$ python3 -q
>>> import numpy as np
>>> from numpy import linalg as LA
>>> np.set_printoptions(precision=2, suppress=True, linewidth=120)
>>> data = np.loadtxt("layer10.csv", delimiter=",")
>>> data
array([[-0.59, -0.15,  0.58,  0.36, -0.41],
       [ 0.59, -0.37,  0.59,  0.24,  0.34],
       [-0.29, -0.85, -0.38,  0.05,  0.22],
       [-0.38,  0.04,  0.4 , -0.68,  0.49],
       [-0.29,  0.36, -0.11,  0.59,  0.65]])
>>> w1 = np.array([[4, 8], [0, 6], [4, 7], [5, 7], [1, 4]])
>>> b = np.array([0, 0])
>>> H = np.maximum(data @ w1 + b, 0)
>>> (H > 0).astype(int)
array([[1, 0],
       [1, 1],
       [0, 0],
       [0, 0],
       [1, 1]])
>>> LA.matrix_rank(H)
np.int64(2)
>>> basis = np.array([[5, 5, 5], [0, 5, 0]])
>>> H @ basis
array([[ 6.85,  6.85,  6.85],
       [31.25, 79.58, 31.25],
       [ 0.  ,  0.  ,  0.  ],
       [ 0.  ,  0.  ,  0.  ],
       [ 9.98, 38.83,  9.98]])
>>> arr = np.load("case17.npy")
>>> arr
array([[-5, -4, -2, -2, -6, -5],
       [ 6,  7,  9,  9,  5,  6],
       [-2, -1,  1,  1, -3, -2],
       [ 3,  4,  6,  6,  2,  3],
       [ 1,  2,  4,  4,  0,  1],
       [ 6,  7,  9,  9,  5,  6]])
>>> U, s, vt = LA.svd(arr)
>>> evecs = vt[:(s > 1e-8).sum()]
>>> rng = np.random.default_rng(89228)
>>> x = arr[1] + -1 * arr[4] + rng.integers(2) * np.eye(6)[2]
>>> x
array([5., 5., 5., 5., 5., 5.])
>>> np.allclose(evecs.T @ evecs @ x, x)
True
>>> evecs.T @ evecs
array([[ 0.24,  0.17,  0.02,  0.02,  0.31,  0.24],
       [ 0.17,  0.17,  0.17,  0.17,  0.17,  0.17],
       [ 0.02,  0.17,  0.45,  0.45, -0.12,  0.02],
       [ 0.02,  0.17,  0.45,  0.45, -0.12,  0.02],
       [ 0.31,  0.17, -0.12, -0.12,  0.45,  0.31],
       [ 0.24,  0.17,  0.02,  0.02,  0.31,  0.24]])
>>> np.round(LA.norm(x - evecs.T @ evecs @ x), 2)
np.float64(0.0)
>>> G = arr.T @ arr
>>> np.round(LA.eigvalsh(G)[::-1], 2) + 0
array([835.16,  58.84,   0.  ,   0.  ,   0.  ,   0.  ])
>>> LA.matrix_rank(G)
np.int64(2)
>>> print(np.diag(G))
[111 135 219 219  99 111]
>>> np.trace(G), (arr ** 2).sum()
(np.int64(894), np.int64(894))
>>> print(np.round(arr @ LA.pinv(arr) @ arr, 2) + 0)
[[-5. -4. -2. -2. -6. -5.]
 [ 6.  7.  9.  9.  5.  6.]
 [-2. -1.  1.  1. -3. -2.]
 [ 3.  4.  6.  6.  2.  3.]
 [ 1.  2.  4.  4.  0.  1.]
 [ 6.  7.  9.  9.  5.  6.]]
>>> np.abs(np.diag(LA.qr(arr)[1])) > 1e-9
array([ True,  True, False, False, False, False])
>>> np.allclose(arr[:-1].T @ LA.lstsq(arr[:-1].T, arr[-1])[0], arr[-1])
True
>>> round(np.trace(LA.pinv(arr) @ arr), 2)
np.float64(2.0)
>>> A2 = arr / np.sqrt((arr ** 2).mean(axis=1, keepdims=True))
>>> arr - arr.mean(axis=1, keepdims=True)
array([[-1.,  0.,  2.,  2., -2., -1.],
       [-1.,  0.,  2.,  2., -2., -1.],
       [-1.,  0.,  2.,  2., -2., -1.],
       [-1.,  0.,  2.,  2., -2., -1.],
       [-1.,  0.,  2.,  2., -2., -1.],
       [-1.,  0.,  2.,  2., -2., -1.]])
>>> LA.matrix_rank(arr - arr.mean(axis=1, keepdims=True))
np.int64(1)
>>> A2 = np.array([[0, 2, 9], [0, 9, 2], [2, 6, 9], [5, 5, 3], [8, 2, 7], [6, 0, 1]])
>>> np.vstack([arr, A2.T]).shape
(9, 6)
>>> LA.matrix_rank(arr @ A2)
np.int64(2)
>>> np.einsum("ij->j", arr)
array([ 9, 15, 27, 27,  3,  9])
>>> F = np.array([[-0.8, 1.3, 1.1],
...     [1.1, 0.8, -0.1],
...     [-0.2, -1.3, 1.9],
...     [-0.6, -1.5, 0.2],
...     [-1.5, -0.4, 0.6]])
>>> F[2] = F[4] + 0.1 * rng.normal(size=3)
>>> F
array([[-0.8 ,  1.3 ,  1.1 ],
       [ 1.1 ,  0.8 , -0.1 ],
       [-1.42, -0.43,  0.67],
       [-0.6 , -1.5 ,  0.2 ],
       [-1.5 , -0.4 ,  0.6 ]])
>>> A2 = F / np.sqrt((F ** 2).mean(axis=1, keepdims=True))
>>> LA.norm(A2, axis=1)
array([1.73, 1.73, 1.73, 1.73, 1.73])
>>> LA.matrix_rank(F - F.mean(axis=1, keepdims=True))
np.int64(2)
>>> A2[4]
array([-1.56, -0.42,  0.62])
>>> F - F.mean(axis=1, keepdims=True)
array([[-1.33,  0.77,  0.57],
       [ 0.5 ,  0.2 , -0.7 ],
       [-1.03, -0.04,  1.06],
       [ 0.03, -0.87,  0.83],
       [-1.07,  0.03,  1.03]])
